$ python -q
>>> import numpy as np
>>> import numpy.linalg as la
>>> np.set_printoptions(suppress=True, linewidth=200)
>>> E = np.array([[0, 0, 1], [0, 1, 0], [1, 0, 0]])
>>> # symmetric
>>> np.round(np.sort(la.eigvals(E).real), 3)
array([-1.,  1.,  1.])
>>> np.flatnonzero(la.matrix_power((E != 0) + (E.T != 0) + np.eye(3), 3)[1])
array([1])
>>> K = np.array([[0, 5, 0, 4, 2, -3],
...     [-5, 0, -6, 12, 7, -1],
...     [0, 6, 0, -10, -2, 3],
...     [-4, -12, 10, 0, 5, -17],
...     [-2, -7, 2, -5, 0, 7],
...     [3, 1, -3, 17, -7, 0]])
>>> K
array([[  0,   5,   0,   4,   2,  -3],
       [ -5,   0,  -6,  12,   7,  -1],
       [  0,   6,   0, -10,  -2,   3],
       [ -4, -12,  10,   0,   5, -17],
       [ -2,  -7,   2,  -5,   0,   7],
       [  3,   1,  -3,  17,  -7,   0]])
>>> r0, r1 = K[1], K[5]
>>> r0 @ r0
np.int64(255)
>>> pr = (r0 @ r1) / (r0 @ r0) * r0
>>> la.matrix_rank(np.outer(r0, r1))
np.int64(1)
>>> pr.round(3)
array([-3.098,  0.   , -3.718,  7.435,  4.337, -0.62 ])
>>> round(float(la.norm(r0 + r1) ** 2 + la.norm(r0 - r1) ** 2), 3)
1224.0
>>> np.round(la.norm(K, axis=0), 3)
array([ 7.348, 15.969, 12.207, 23.958, 11.446, 18.894])
>>> round(la.norm(K) ** 2 / la.norm(K, 2) ** 2, 3)
np.float64(2.444)
>>> np.round(la.norm(K[0], 1), 3), round(la.norm(K[0], np.inf), 3)
(np.float64(14.0), np.float64(5.0))
>>> K[0] @ K[3]
np.int64(1)
>>> round(la.norm(K[0] - K[3]), 3)
np.float64(25.02)
>>> round(float(la.norm(K, "nuc")), 3)
77.246
>>> np.round(la.norm(K, axis=1), 3)
array([ 7.348, 15.969, 12.207, 23.958, 11.446, 18.894])
